$ python3 -q
>>> import numpy as np
>>> np.set_printoptions(suppress=True, linewidth=160)
>>> m1 = np.array([[1, 0, 0, 0], [0, 0, 0, 0], [0, 0, 2, 0], [0, 0, 0, 4]])
>>> # triangular
>>> m1.ravel(order="F")
array([1, 0, 0, 0, 0, 0, 0, 0, 0, 0, 2, 0, 0, 0, 0, 4])
>>> m1.reshape(2, -1)
array([[1, 0, 0, 0, 0, 0, 0, 0],
       [0, 0, 2, 0, 0, 0, 0, 4]])
>>> T = m1.reshape(4, 2, -1)
>>> np.einsum("ihd,ihd->ih", T, T)
array([[ 1,  0],
       [ 0,  0],
       [ 0,  4],
       [ 0, 16]])
>>> T[:, 0]
array([[1, 0],
       [0, 0],
       [0, 0],
       [0, 0]])
>>> T.sum(axis=1)
array([[1, 0],
       [0, 0],
       [2, 0],
       [0, 4]])
>>> T.transpose(1, 0, 2)
array([[[1, 0],
        [0, 0],
        [0, 0],
        [0, 0]],

       [[0, 0],
        [0, 0],
        [2, 0],
        [0, 4]]])
>>> T.shape
(4, 2, 2)
>>> np.swapaxes(T, 1, 2)[3]
array([[0, 0],
       [0, 4]])
>>> np.round(np.linalg.norm(m1, axis=0), 3)
array([1., 0., 2., 4.])
>>> m1[:, 1] @ m1[:, 0]
np.int64(0)
>>> np.round(np.linalg.svd(m1, compute_uv=False), 3)
array([4., 2., 1., 0.])
>>> evals, evecs = np.linalg.eigh(m1)
>>> np.round(np.linalg.eigvalsh(m1 + 4 * np.eye(4)), 3)
array([4., 5., 6., 8.])
>>> np.unique(evals.round(6) + 0, return_counts=True)[1]
array([1, 1, 1, 1])
>>> np.round(np.linalg.svd(m1, compute_uv=False), 3)
array([4., 2., 1., 0.])
>>> np.abs(evecs[:, -1])
array([0., 0., 0., 1.])
>>> (evals > 1e-8).sum(), (evals < -1e-8).sum()
(np.int64(3), np.int64(0))
>>> np.round(np.linalg.eigvalsh(m1 @ m1), 3)
array([ 0.,  1.,  4., 16.])
>>> evecs.T @ evecs
array([[1., 0., 0., 0.],
       [0., 1., 0., 0.],
       [0., 0., 1., 0.],
       [0., 0., 0., 1.]])
>>> evals.sum(), np.trace(m1)
(np.float64(7.0), np.int64(7))
>>> evals
array([0., 1., 2., 4.])
>>> out = np.array([[9, -9], [-4, -9]])
>>> cent = np.kron(out, m1)
>>> cent
array([[  9,   0,   0,   0,  -9,   0,   0,   0],
       [  0,   0,   0,   0,   0,   0,   0,   0],
       [  0,   0,  18,   0,   0,   0, -18,   0],
       [  0,   0,   0,  36,   0,   0,   0, -36],
       [ -4,   0,   0,   0,  -9,   0,   0,   0],
       [  0,   0,   0,   0,   0,   0,   0,   0],
       [  0,   0,  -8,   0,   0,   0, -18,   0],
       [  0,   0,   0, -16,   0,   0,   0, -36]])
>>> round(np.linalg.norm(cent, 2), 3), round(float(np.linalg.norm(out, 2) * np.linalg.norm(m1, 2)), 3)
(np.float64(54.407), 54.407)
>>> feats = np.load("dump.npy")
>>> feats
array([[3., 1., 1., 1., 1., 1.],
       [1., 3., 1., 1., 1., 1.],
       [1., 1., 3., 1., 1., 1.],
       [1., 1., 1., 3., 1., 1.],
       [1., 1., 1., 1., 3., 1.],
       [1., 1., 1., 1., 1., 3.]])
>>> # equal to its transpose
>>> (feats @ feats)[0]
array([14., 10., 10., 10., 10., 10.])
>>> np.fft.fft(feats[0])
array([8.+0.j, 2.+0.j, 2.+0.j, 2.+0.j, 2.+0.j, 2.+0.j])
>>> np.sort(np.abs(np.fft.fft(feats[0]))), np.round(np.sort(np.linalg.svd(feats, compute_uv=False)), 3)
(array([2., 2., 2., 2., 2., 8.]), array([2., 2., 2., 2., 2., 8.]))
>>> out = np.linalg.inv(feats)
>>> round(float(np.linalg.cond(feats)), 3)
4.0
>>> (np.abs(out) > 1e-9).astype(int)
array([[1, 1, 1, 1, 1, 1],
       [1, 1, 1, 1, 1, 1],
       [1, 1, 1, 1, 1, 1],
       [1, 1, 1, 1, 1, 1],
       [1, 1, 1, 1, 1, 1],
       [1, 1, 1, 1, 1, 1]])
>>> x0 = np.array([-1, 1, -1, -1, 1, 2])
>>> rhs = feats @ x0
>>> rhs
array([-1.,  3., -1., -1.,  3.,  5.])
>>> np.round(np.linalg.solve(feats, rhs), 3)
array([-1.,  1., -1., -1.,  1.,  2.])
>>> np.round(np.linalg.solve(feats, feats[:, 1]), 3) + 0
array([0., 1., 0., 0., 0., 0.])
>>> np.round(np.linalg.solve(feats, rhs + feats[:, 3]), 3) + 0
array([-1.,  1., -1.,  0.,  1.,  2.])
